$ python3 -q
>>> import numpy as np
>>> np.set_printoptions(precision=1, suppress=True, linewidth=120)
>>> M = np.loadtxt("data.csv", delimiter=",")
>>> M.round(1) + 0
array([[-0.4, -2.1, -4.2,  1.6],
       [-1.8,  3.9,  2.6,  0.5],
       [-2.2,  3.9,  2. ,  0.9],
       [ 2.7, -3.8, -0.8, -1.6],
       [-1.4,  3.7,  3.1,  0. ],
       [-0.1, -2.5, -4.1,  1.3],
       [ 2.4, -3.9, -1.5, -1.2],
       [-1.5, -0.8, -4.1,  2.3],
       [ 1.1, -3.5, -3.4,  0.3],
       [-1. ,  3.5,  3.4, -0.3],
       [-1.6,  3.8,  2.8,  0.3],
       [ 2.6, -3.9, -1. , -1.5],
       [ 0. ,  2.6,  4.1, -1.3],
       [ 1.8,  0.3,  4. , -2.5],
       [ 1.2, -3.5, -3.3,  0.2],
       [-1.5,  3.7,  3. ,  0.1],
       [-2.8,  3.6,  0.2,  1.9],
       [-2.8,  3.7,  0.5,  1.8],
       [ 2.8, -2. ,  2.4, -2.7],
       [-1.6,  3.8,  2.9,  0.2],
       [-3. ,  3. , -1.2,  2.4],
       [ 1.3, -3.6, -3.2,  0.1],
       [ 2.8, -3.7, -0.4, -1.8],
       [ 2.7, -3.8, -0.6, -1.7],
       [-2. ,  0.1, -3.8,  2.6],
       [-2.2,  3.9,  2. ,  0.9],
       [-1.8,  3.9,  2.6,  0.5],
       [ 1.5, -3.7, -2.9, -0.2],
       [-2.8,  3.7,  0.4,  1.8],
       [-0.6, -1.9, -4.2,  1.7]])
>>> # rank 2
>>> np.linalg.matrix_rank(M)
np.int64(2)
>>> cen = M - M.mean(axis=0)
>>> evecs = np.linalg.svd(cen)[2][:2]
>>> B = cen - cen @ evecs.T @ evecs
>>> np.round(np.cov(cen @ evecs.T, rowvar=False), 1) + 0
array([[18.6,  0. ],
       [ 0. ,  7. ]])
